% python3 -q
>>> import numpy as np
>>> from numpy import linalg as LA
>>> np.set_printoptions(precision=2, suppress=True, linewidth=200)
>>> W0 = np.array([[1.0, -3.0, 1.2, 0.0, -0.7, 0.1, -0.7, -1.0, -0.3],
...     [1.0, -6.5, 0.8, -0.3, -0.1, 1.4, -0.3, 1.5, 2.1],
...     [-0.5, 1.5, -0.7, -2.1, 0.2, 0.7, -1.2, 0.5, -0.6],
...     [0.1, 1.0, -0.1, 1.8, -0.2, 0.3, -2.0, 1.2, -0.5],
...     [1.9, -1.5, 0.7, -2.2, 0.1, -1.4, -2.4, -0.7, -0.6]])
>>> w1 = np.array([[-2, 3, -3, 0, 1, -2],
...     [-1, -3, 0, 1, 1, -3],
...     [2, 0, -2, 2, -1, -1],
...     [3, 1, 3, -3, -1, 1],
...     [2, 1, 0, -1, 2, 0],
...     [-2, -2, -1, 1, -1, -2],
...     [2, -2, -1, 2, 3, 1],
...     [-3, -3, -1, 0, -1, -1],
...     [-1, 3, -1, 0, 0, 0]])
>>> beta = np.array([3, -1, 1, 5, -2, -4])
>>> hid = np.maximum(W0 @ w1 + beta, 0)
>>> LA.matrix_rank(hid)
np.int64(5)
>>> cent = np.array([[-5, -3, -2],
...     [-3, -2, 9],
...     [1, -4, -7],
...     [3, -3, -5],
...     [4, 2, -9],
...     [3, -2, -1]])
>>> (hid @ cent).round(6).argmax(axis=1)
array([2, 2, 0, 0, 2])
>>> rng = np.random.default_rng(13515)
>>> Y = W0 + rng.integers(-2, 3, (5, 4)) @ rng.integers(-2, 3, (4, 9))
>>> Y
array([[ 1. , -5. , 10.2, -2. ,  0.3,  7.1, -4.7,  3. , -0.3],
       [ 2. , -4.5,  5.8, -1.3, -1.1,  3.4,  0.7,  4.5,  4.1],
       [-9.5, -0.5, -3.7,  2.9, -0.8,  4.7,  2.8,  2.5,  5.4],
       [-5.9,  3. ,  0.9,  1.8, -3.2, -2.7,  6. ,  1.2, 11.5],
       [-4.1,  0.5,  1.7, -2.2, -2.9, -4.4,  5.6, -0.7, 11.4]])
>>> print(Y - W0)
[[ 0. -2.  9. -2.  1.  7. -4.  4.  0.]
 [ 1.  2.  5. -1. -1.  2.  1.  3.  2.]
 [-9. -2. -3.  5. -1.  4.  4.  2.  6.]
 [-6.  2.  1.  0. -3. -3.  8.  0. 12.]
 [-6.  2.  1.  0. -3. -3.  8.  0. 12.]]
>>> blk = np.stack([Y, -2 * Y, Y[::-1]])
>>> LA.matrix_rank(blk)
array([5, 5, 5])
>>> LA.matrix_rank(blk.reshape(3, -1))
np.int64(2)
>>> np.einsum("bij,cij->bc", blk, blk)
array([[  953.65, -1907.3 ,   138.3 ],
       [-1907.3 ,  3814.6 ,  -276.6 ],
       [  138.3 ,  -276.6 ,   953.65]])
>>> LA.norm(blk, axis=(1, 2))
array([30.88, 61.76, 30.88])
>>> (blk @ Y.T).shape
(3, 5, 5)
>>> W0 @ W0
Traceback (most recent call last):
  File "<python-input-20>", line 1, in <module>
    W0 @ W0
    ~~~^~~~
ValueError: matmul: Input operand 1 has a mismatch in its core dimension 0, with gufunc signature (n?,k),(k,m?)->(n?,m?) (size 5 is different from 9)
>>> G = W0.T @ W0
>>> np.allclose(G, G.T)
True
>>> np.trace(G), round((W0 ** 2).sum(), 2)
(np.float64(106.05), np.float64(106.05))
>>> LA.svd(W0, compute_uv=False) ** 2
array([66.67, 20.33,  9.46,  8.04,  1.56])
>>> W0.mean(axis=0)
array([ 0.7 , -1.7 ,  0.38, -0.56, -0.14,  0.22, -1.32,  0.3 ,  0.02])
>>> LA.matrix_rank(W0)
np.int64(5)
>>> W0.sum(axis=0)
array([ 3.5, -8.5,  1.9, -2.8, -0.7,  1.1, -6.6,  1.5,  0.1])
>>> LA.svd(W0, compute_uv=False)
array([8.17, 4.51, 3.08, 2.84, 1.25])
>>> print(np.unravel_index(np.abs(W0).argmax(), W0.shape))
(np.int64(1), np.int64(1))
>>> print(np.abs(W0).max())
6.5
>>> m1 = np.load("arr.npy")
>>> print(m1)
[[-0.5  -1.6  -1.3  -1.1  -0.1   2.5 ]
 [-0.2  -0.3   1.1  -0.8  -1.9   1.3 ]
 [ 0.3  -0.1  -0.1   0.3   0.9  -1.  ]
 [ 0.8   0.4  -1.2  -0.6  -0.3  -0.1 ]
 [ 0.36 -0.55 -0.58  0.33 -0.4   0.35]
 [-0.5  -1.3   0.2   0.    1.5   0.9 ]
 [ 0.4  -0.5  -0.5   0.4  -0.4   0.3 ]]
>>> Y = W0 / np.sqrt((W0 ** 2).mean(axis=1, keepdims=True))
>>> LA.norm(Y, axis=1)
array([3., 3., 3., 3., 3.])
>>> LA.matrix_rank(Y) == LA.matrix_rank(W0)
np.True_
>>> Y[1]
array([ 0.41, -2.69,  0.33, -0.12, -0.04,  0.58, -0.12,  0.62,  0.87])
>>> x = np.array([3, 5, 2, -5, -5, 4])
>>> target = m1 @ x
>>> beta, lr = np.zeros(6), 1 / LA.norm(m1, 2) ** 2
>>> for i in range(300):
...     beta -= lr * m1.T @ (m1 @ beta - target)
...     if i % 50 == 0: print(i, round(LA.norm(m1 @ beta - target), 2))
... 
0 12.14
50 0.88
100 0.68
150 0.56
200 0.47
250 0.39
>>> print(round(LA.cond(m1), 2))
16.67
>>> data = np.load("out18.npy")
>>> print(data)
[[2. 2. 0. 0. 0.]
 [2. 2. 2. 0. 0.]
 [0. 2. 1. 2. 0.]
 [0. 0. 2. 3. 2.]
 [0. 0. 0. 2. 3.]]
>>> vals, V = LA.eigh(data)
>>> (vals > 1e-8).sum(), (vals < -1e-8).sum()
(np.int64(4), np.int64(1))
>>> vals
array([-1.64,  0.47,  2.08,  4.37,  5.72])
>>> print(np.unique(vals.round(6) + 0, return_counts=True)[1])
[1 1 1 1 1]
>>> vals, V = LA.eigh(data)
>>> x = np.array([1, 2, 2, 2, 0])
>>> x @ data @ x
np.float64(66.0)
>>> print(LA.eigvalsh(data[1:, 1:]))
[-1.36  1.3   3.41  5.64]
>>> print(np.abs(data).sum(axis=1).max(), np.round(np.abs(vals).max(), 2))
7.0 5.72
>>> np.round(x @ data @ x / (x @ x), 2), round(vals[0], 2), round(vals[-1], 2)
(np.float64(5.08), np.float64(-1.64), np.float64(5.72))
